% ipython --no-banner

In [1]: import numpy as np

In [2]: import numpy.linalg as la

In [3]: np.set_printoptions(precision=1, suppress=True, linewidth=160)

In [4]: def rnd(a):
   ...:     return np.round(a, 1) + 0
   ...: 

In [5]: arr = np.load("block6.npy")

In [6]: arr
Out[6]: 
array([[-2, -8, -5,  3,  1],
       [-1,  2, -8, -2, -4],
       [ 5, -7,  6, -4, -3],
       [ 7, -3, -3,  4,  4],
       [ 5, -7,  6, -4, -3]])

In [7]: # row 4 repeats row 2

In [8]: Uu, s, VT = la.svd(arr)

In [9]: evecs = VT[:(s > 1e-8).sum()]

In [10]: rng = np.random.default_rng(12)

In [11]: vec = arr[1] + 2 * arr[4] + rng.integers(2) * np.eye(5)[3]

In [12]: vec
Out[12]: array([  9., -12.,   4.,  -9., -10.])

In [13]: la.matrix_rank(np.vstack([arr, vec]))
Out[13]: np.int64(5)

In [14]: print(np.allclose(evecs.T @ evecs @ vec, vec))
False

In [15]: rnd(np.diag(evecs.T @ evecs))
Out[15]: array([1. , 1. , 1. , 0.5, 0.6])

In [16]: rnd(la.norm(vec - evecs.T @ evecs @ vec))
Out[16]: np.float64(0.7)

In [17]: rk = la.matrix_rank(arr)

In [18]: print(rk)
4

In [19]: N = la.svd(arr)[2][rk:].T

In [20]: print(rnd(N @ N.T))
[[ 0.   0.   0.   0.1  0. ]
 [ 0.   0.   0.   0.   0. ]
 [ 0.   0.   0.   0.1 -0.1]
 [ 0.1  0.   0.1  0.5 -0.5]
 [ 0.   0.  -0.1 -0.5  0.4]]

In [21]: N.shape
Out[21]: (5, 1)

In [22]: print([int(la.matrix_rank(arr[:, :j + 1])) for j in range(5)])
[1, 2, 3, 4, 4]

In [23]: rnd(arr @ N)
Out[23]: 
array([[0.],
       [0.],
       [0.],
       [0.],
       [0.]])
